In [1]: import numpy as np

In [2]: import numpy.linalg as la

In [3]: np.set_printoptions(precision=2, suppress=True, linewidth=100)

In [4]: tidy = lambda a: np.round(a, 2) + 0

In [5]: F = np.loadtxt("mat.csv", delimiter=",")

In [6]: F
Out[6]: 
array([[1., 4., 0., 0., 0., 0., 0.],
       [4., 5., 4., 0., 0., 0., 0.],
       [0., 4., 2., 4., 0., 0., 0.],
       [0., 0., 4., 5., 4., 0., 0.],
       [0., 0., 0., 4., 5., 4., 0.],
       [0., 0., 0., 0., 4., 5., 4.],
       [0., 0., 0., 0., 0., 4., 3.]])

In [7]: left, sv, Vt = la.svd(F)

In [8]: np.argmax(sv[:-1] / (sv[1:] + 1e-6)) + 1
Out[8]: np.int64(6)

In [9]: A2 = left[:, :6] @ np.diag(sv[:6]) @ Vt[:6]

In [10]: la.matrix_rank(A2)
Out[10]: np.int64(6)

In [11]: tidy(np.abs(F - A2).max())
Out[11]: np.float64(0.0)

In [12]: tidy(la.norm(F - A2, 2)), tidy(sv[6])
Out[12]: (np.float64(0.01), np.float64(0.01))

In [13]: tidy(A2)
Out[13]: 
array([[1., 4., 0., 0., 0., 0., 0.],
       [4., 5., 4., 0., 0., 0., 0.],
       [0., 4., 2., 4., 0., 0., 0.],
       [0., 0., 4., 5., 4., 0., 0.],
       [0., 0., 0., 4., 5., 4., 0.],
       [0., 0., 0., 0., 4., 5., 4.],
       [0., 0., 0., 0., 0., 4., 3.]])

In [14]: tidy(la.norm(F - A2) / la.norm(F))
Out[14]: np.float64(0.0)

In [15]: W0 = np.load("sample11.npy")

In [16]: W0
Out[16]: 
array([[-8,  1,  5],
       [ 1, -4, -5],
       [ 5, -5, 10]])

In [17]: tidy(la.eigvalsh(W0).min())
Out[17]: np.float64(-10.24)

In [18]: [round(float(la.det(W0[:i, :i])), 2) + 0 for i in range(1, 4)]
Out[18]: [-8.0, 31.0, 560.0]

In [19]: ev, evecs = la.eigvalsh(W0)
ValueError: too many values to unpack (expected 2)


In [20]: ev, evecs = la.eigh(W0)

In [21]: tidy(la.eigvalsh(W0 + -1 * np.eye(3)))
Out[21]: array([-11.24,  -5.35,  11.58])

In [22]: tidy(evecs @ np.diag(ev) @ evecs.T)
Out[22]: 
array([[-8.,  1.,  5.],
       [ 1., -4., -5.],
       [ 5., -5., 10.]])

In [23]: tidy(evecs.T @ evecs)
Out[23]: 
array([[1., 0., 0.],
       [0., 1., 0.],
       [0., 0., 1.]])

In [24]: tidy(ev.sum()), np.trace(W0)
Out[24]: (np.float64(-2.0), np.int64(-2))

In [25]: tidy(la.eigvalsh(W0 @ W0))
Out[25]: array([ 18.91, 104.76, 158.34])

In [26]: tidy(evecs.T @ W0 @ evecs)
Out[26]: 
array([[-10.24,   0.  ,   0.  ],
       [  0.  ,  -4.35,   0.  ],
       [  0.  ,   0.  ,  12.58]])
